$ python -q
>>> import numpy as np
>>> from numpy import linalg as LA
>>> np.set_printoptions(precision=3, suppress=True, linewidth=140, floatmode="fixed")
>>> def rnd(a):
...     return np.round(a, 3) + 0
... 
>>> W0 = np.loadtxt("block3.csv", delimiter=",")
>>> W0
array([[-58.852,  40.791,  -1.128, -19.483, -38.735,  39.372, -61.419,   0.033,   2.161, -58.272,  20.594, -20.798, -39.333, -39.896,
        -58.049],
       [-59.302,  39.420,  -0.921, -19.733, -39.671,  42.125, -60.230,   1.827,  -0.723, -59.204,  22.220, -18.821, -39.948, -40.796,
        -60.320],
       [-59.450,  39.890,   0.344, -20.800, -39.489,  41.917, -58.212,  -0.756,  -0.490, -60.382,  21.817, -20.102, -42.506, -39.557,
        -59.070],
       [-57.903,  39.420,   1.214, -19.193, -38.775,  38.911, -60.465,   0.944,   0.001, -58.979,  20.722, -18.001, -41.633, -40.727,
        -59.478],
       [-59.138,  39.089,   1.150, -20.651, -40.481,  40.727, -59.320,   1.310,  -0.279, -60.914,  20.213, -21.318, -39.872, -40.691,
        -61.080],
       [-58.298,  40.464,  -1.405, -20.101, -38.931,  39.811, -60.775,   0.365,   1.347, -59.718,  18.606, -20.823, -38.450, -38.976,
        -60.987],
       [-59.767,  40.565,  -0.263, -18.898, -40.324,  40.625, -59.773,   1.446,  -0.539, -60.475,  18.692, -19.847, -39.435, -40.308,
        -61.053],
       [-58.094,  39.094,   0.590, -17.619, -40.194,  40.945, -61.245,   0.678,  -1.017, -59.370,  19.894, -21.469, -39.178, -38.970,
        -59.735],
       [-60.970,  41.745,   1.018, -21.018, -39.890,  40.273, -60.212,   0.175,  -1.962, -60.039,  20.360, -19.850, -40.624, -38.228,
        -60.836],
       [-60.137,  39.914,  -0.771, -20.102, -40.627,  41.722, -61.734,  -0.218,  -0.702, -59.385,  20.383, -20.988, -39.017, -40.447,
        -60.967],
       [-60.380,  42.303,   0.630, -19.211, -40.093,  40.532, -58.963,   0.567,   0.119, -59.750,  18.716, -19.201, -39.735, -39.197,
        -59.057],
       [-59.917,  41.340,   0.336, -21.185, -39.888,  41.227, -60.407,   0.421,   1.022, -59.580,  19.294, -20.255, -39.861, -39.167,
        -60.277],
       [-59.074,  39.913,  -0.085, -21.370, -38.912,  39.031, -61.051,   0.385,  -0.857, -60.583,  19.555, -21.048, -39.968, -41.284,
        -61.907],
       [-59.508,  40.152,   0.752, -22.367, -39.651,  40.124, -58.219,   0.577,   0.893, -58.345,  18.684, -20.370, -40.733, -40.883,
        -58.473],
       [-58.324,  40.759,  -0.730, -20.189, -40.982,  39.600, -59.240,   1.096,  -0.038, -59.349,  20.114, -20.468, -39.659, -39.786,
        -59.594],
       [-60.745,  41.800,  -0.943, -22.298, -39.447,  38.719, -60.518,  -0.373,  -0.146, -60.232,  18.952, -21.055, -41.995, -39.222,
        -59.327],
       [-60.116,  40.172,   3.256, -20.785, -40.961,  41.928, -60.967,   0.934,  -2.590, -60.202,  21.063, -21.350, -41.407, -41.162,
        -61.563],
       [-60.105,  40.764,   0.560, -19.537, -39.300,  38.101, -59.593,   0.514,  -0.065, -60.084,  20.604, -20.919, -39.350, -41.598,
        -60.235],
       [-59.913,  38.582,  -0.707, -20.433, -42.527,  38.510, -60.847,  -1.223,  -1.589, -58.826,  19.151, -19.540, -39.827, -41.326,
        -60.091],
       [-60.563,  39.919,   1.979, -21.497, -39.650,  40.945, -59.097,  -0.098,   0.477, -59.952,  20.482, -19.590, -40.654, -39.465,
        -58.512],
       [-61.594,  39.844,  -1.336, -21.476, -40.439,  40.546, -60.935,   0.766,   1.954, -58.363,  20.876, -18.873, -40.319, -40.789,
        -60.924]])
>>> rnd(LA.norm(W0))
np.float64(704.607)
>>> np.unravel_index(np.abs(W0).argmax(), W0.shape)
(np.int64(12), np.int64(14))
>>> np.zeros(21, 15)
Traceback (most recent call last):
  File "<python-input-8>", line 1, in <module>
    np.zeros(21, 15)
    ~~~~~~~~^^^^^^^^
TypeError: Cannot interpret '15' as a data type
>>> np.abs(W0).max()
np.float64(61.907)
